In [1]: import numpy as np

In [2]: import numpy.linalg as la

In [3]: np.set_printoptions(precision=2, suppress=True, linewidth=160)

In [4]: tidy = lambda a: np.round(a, 2) + 0

In [5]: J = np.loadtxt("mat.csv", delimiter=",")

In [6]: print(J)
[[-1.  3.  0.  0.  0.  0.]
 [ 2. -1.  0.  0.  0.  0.]
 [-2.  1.  0.  0.  0.  0.]
 [ 0.  0. -1.  3.  0.  0.]
 [ 0.  0.  2. -1.  0.  0.]
 [ 0.  0. -2.  1.  0.  0.]
 [ 0.  0.  0.  0. -1.  3.]
 [ 0.  0.  0.  0.  2. -1.]
 [ 0.  0.  0.  0. -2.  1.]]

In [7]: x0 = np.array([-2, 2, -1, 2, 2, 0])

In [8]: rhs = J @ x0

In [9]: beta, lr = np.zeros(6), 1 / la.norm(J, 2) ** 2

In [10]: for i in range(6):
    ...:     beta -= lr * J.T @ (J @ beta - rhs)
    ...:     if i % 2 == 0: print(i, round(la.norm(J @ beta - rhs), 2))
    ...: 
0 2.3
2 1.58
4 1.08

In [11]: print(tidy(la.cond(J)))
2.41

In [12]: B = np.c_[J[:, :3] @ np.array([[3, 2, 0], [3, -5, -4], [3, 2, -5]]), np.array([-4, -2, -5, -5, -5, 1, -4, 1, 1])]

In [13]: print(B)
[[  6. -17. -12.  -4.]
 [  3.   9.   4.  -2.]
 [ -3.  -9.  -4.  -5.]
 [ -3.  -2.   5.  -5.]
 [  6.   4. -10.  -5.]
 [ -6.  -4.  10.   1.]
 [  0.   0.   0.  -4.]
 [  0.   0.   0.   1.]
 [  0.   0.   0.   1.]]

In [14]: print(tidy(la.norm(la.qr(J)[0].T @ B, axis=0) ** 2 / ((B ** 2).sum(axis=0) + 1e-12)))
[1.  1.  1.  0.7]

In [15]: print(tidy(la.lstsq(J, B[:, 0])[0]))
[3. 3. 3. 0. 0. 0.]

In [16]: print(tidy(la.norm(B - J @ la.lstsq(J, B)[0], axis=0)))
[0.   0.   0.   5.87]

In [17]: x0 = np.array([2, 0, 2, 3])

In [18]: a = np.maximum(B @ x0, 0)

In [19]: print(np.maximum(B @ (3 * x0), 0))
[ 0. 24.  0.  0.  0. 33.  0.  9.  9.]

In [20]: print(tidy(np.tanh(B @ x0)))
[-1.  1. -1. -1. -1.  1. -1.  1.  1.]

In [21]: print(B * (a > 1e-9)[:, None])
[[ 0. -0. -0. -0.]
 [ 3.  9.  4. -2.]
 [-0. -0. -0. -0.]
 [-0. -0.  0. -0.]
 [ 0.  0. -0. -0.]
 [-6. -4. 10.  1.]
 [ 0.  0.  0. -0.]
 [ 0.  0.  0.  1.]
 [ 0.  0.  0.  1.]]

In [22]: E = np.loadtxt("sample7.csv", delimiter=",")

In [23]: print(E)
[[  4.69 -19.52  -4.62  10.83  -4.61]
 [  5.29 -10.5   -2.07   7.32  -0.93]
 [  9.66 -19.44  -5.78   9.5   -2.79]
 [-14.49   2.85  -2.89   7.95   1.01]
 [-10.02   6.57  -4.49   2.71  -0.76]
 [  6.59   9.19  10.98 -12.06   9.79]
 [ -4.22  -0.67   3.54   2.21   4.04]
 [ -1.32  10.4    2.13  -6.32   7.02]
 [  0.43   5.77   3.29  -3.8   -4.13]
 [  0.22   6.26  -4.08   4.86   4.88]
 [ -0.81   2.24  -4.35   1.13   0.91]
 [ -6.46  12.83  -1.71  -0.74   2.39]
 [  2.91  10.47   1.16 -11.16  -3.36]
 [  5.37  -8.75   1.85   6.27   2.02]
 [  3.85  -6.8   -3.61   1.04  -6.25]
 [ -1.42   1.35  -2.31   4.71  -2.34]
 [  3.33  -0.57  -8.84   7.65  -4.91]
 [  3.74  -2.08  -3.71   4.03  -1.22]
 [  6.24   1.79   1.62  -7.21  -5.43]
 [ -1.3    7.86  -2.28   1.53  -0.72]
 [ -5.24   0.09  -8.49   5.35  -1.99]
 [  2.69   3.79   9.93  -7.62   2.03]
 [ -6.55  -0.93   8.27  -5.38   3.38]]

In [24]: left, s, Vt = la.svd(E, full_matrices=False)

In [25]: print(tidy(np.sqrt((s ** 2).sum())), tidy(la.norm(E)))
66.61 66.61

In [26]: print(np.allclose(left * s @ Vt, E))
True

In [27]: print((s > 1e-8).sum())
5

In [28]: print(tidy(Vt @ Vt.T))
[[1. 0. 0. 0. 0.]
 [0. 1. 0. 0. 0.]
 [0. 0. 1. 0. 0.]
 [0. 0. 0. 1. 0.]
 [0. 0. 0. 0. 1.]]

In [29]: print(tidy(left.T @ left))
[[1. 0. 0. 0. 0.]
 [0. 1. 0. 0. 0.]
 [0. 0. 1. 0. 0.]
 [0. 0. 0. 1. 0.]
 [0. 0. 0. 0. 1.]]

In [30]: print(np.abs(left[:, 0]).round(6).argmax())
2
